% python3 -q
>>> import numpy as np
>>> from numpy import linalg as LA
>>> np.set_printoptions(precision=2, suppress=True, linewidth=120, floatmode="fixed")
>>> E = np.load("data.npy")
>>> E
array([[ 0,  2, -2,  2,  0, -1,  2, -1,  1,  2],
       [ 2, -1, -1,  1, -2, -2,  2,  1,  1, -2],
       [ 2,  2, -1, -1,  0, -1,  1, -2, -1, -1],
       [-2,  1,  2,  2,  1,  0, -2,  2, -1,  1],
       [-1, -2,  0,  0,  2,  2, -1, -2,  0,  2],
       [-2, -2, -2, -2,  2,  2,  2,  1,  1,  0],
       [-1,  0,  2,  2, -1,  0,  1,  2,  0,  1],
       [-2,  1,  2,  2,  1,  0, -2,  2, -1,  1]])
>>> W1 = np.array([[1, 2, 3],
...     [3, 0, 3],
...     [3, 3, 3],
...     [2, 3, 1],
...     [2, 0, 1],
...     [2, 2, 3],
...     [3, 2, 3],
...     [0, 2, 2],
...     [0, 1, 0],
...     [0, 1, 2]])
>>> c = np.array([1, 0, 1])
>>> act = np.maximum(E @ W1 + c, 0)
>>> (act > 0).astype(int)
array([[1, 1, 1],
       [0, 1, 0],
       [1, 0, 1],
       [1, 1, 1],
       [0, 0, 0],
       [0, 0, 0],
       [1, 1, 1],
       [1, 1, 1]])
>>> cent = np.array([[2, 2, 2], [3, -3, 3], [2, 1, 1]])
>>> W1 @ cent
array([[14, -1, 11],
       [12,  9,  9],
       [21,  0, 18],
       [15, -4, 14],
       [ 6,  5,  5],
       [16,  1, 13],
       [18,  3, 15],
       [10, -4,  8],
       [ 3, -3,  3],
       [ 7, -1,  5]])
>>> act @ cent
array([[ 43,  17,  35],
       [ 15, -15,  15],
       [ 16,  13,  13],
       [ 54,  -1,  47],
       [  0,   0,   0],
       [  0,   0,   0],
       [101, -15,  87],
       [ 54,  -1,  47]])
>>> rank = LA.matrix_rank(E)
>>> rank
np.int64(7)
>>> ns = LA.svd(E)[2][rank:].T
>>> [int(LA.matrix_rank(np.delete(E, i, axis=0))) for i in range(8)]
[6, 6, 6, 7, 6, 6, 6, 7]
>>> [int(LA.matrix_rank(E[:, :j + 1])) for j in range(10)]
[1, 2, 3, 4, 5, 6, 7, 7, 7, 7]
>>> [int(LA.matrix_rank(E[:i])) for i in range(1, len(E) + 1)]
[1, 2, 3, 4, 5, 6, 7, 7]
>>> LA.matrix_rank(E.T @ E), LA.matrix_rank(E @ E.T)
(np.int64(7), np.int64(7))
